% python3 -q
>>> import numpy as np
>>> import numpy.linalg as la
>>> np.set_printoptions(precision=2, suppress=True, linewidth=120)
>>> X = np.loadtxt("data.csv", delimiter=",")
>>> X
array([[ -6.07,  20.83,  32.02, -27.4 ,   3.59,   2.16],
       [ -3.84,  14.87,  21.06, -16.18,   3.03,   2.25],
       [ -3.52,  14.  ,  19.53, -14.67,   2.93,   2.25],
       [ -3.44,  13.79,  19.16, -14.3 ,   2.91,   2.25],
       [ -1.65,   8.89,  10.93,  -6.53,   2.29,   2.13],
       [ -0.86,   6.56,   7.35,  -3.47,   1.93,   1.96],
       [  0.29,   2.04,   1.53,   0.38,   0.9 ,   1.15],
       [  0.28,   0.72,   0.38,   0.44,   0.39,   0.55],
       [  0.2 ,   0.41,   0.19,   0.31,   0.24,   0.35],
       [  0.12,   0.21,   0.08,   0.18,   0.13,   0.19],
       [ -0.2 ,  -0.24,  -0.06,  -0.28,  -0.17,  -0.27],
       [ -0.53,  -0.49,  -0.06,  -0.7 ,  -0.41,  -0.65],
       [ -1.75,  -0.88,   0.13,  -1.75,  -1.  ,  -1.75],
       [ -4.9 ,  -1.  ,   0.02,  -2.04,  -1.97,  -3.94],
       [ -7.02,  -1.01,  -0.77,  -0.77,  -2.46,  -5.21],
       [ -7.02,  -1.01,  -0.77,  -0.76,  -2.47,  -5.22],
       [ -7.3 ,  -1.02,  -0.92,  -0.53,  -2.52,  -5.38],
       [ -9.5 ,  -1.11,  -2.42,   1.92,  -2.95,  -6.61],
       [-13.29,  -1.51,  -6.3 ,   8.15,  -3.6 ,  -8.63]])
>>> left, sv, Vt = la.svd(X)
>>> evecs = Vt[:(sv > 1e-8).sum()]
>>> rng = np.random.default_rng(9183)
>>> x = X[5] + 2 * X[16] + rng.integers(2) * np.eye(6)[5]
>>> x
array([-15.45,   4.53,   5.51,  -4.52,  -3.12,  -8.79])
>>> np.allclose(evecs.T @ evecs @ x, x)
True
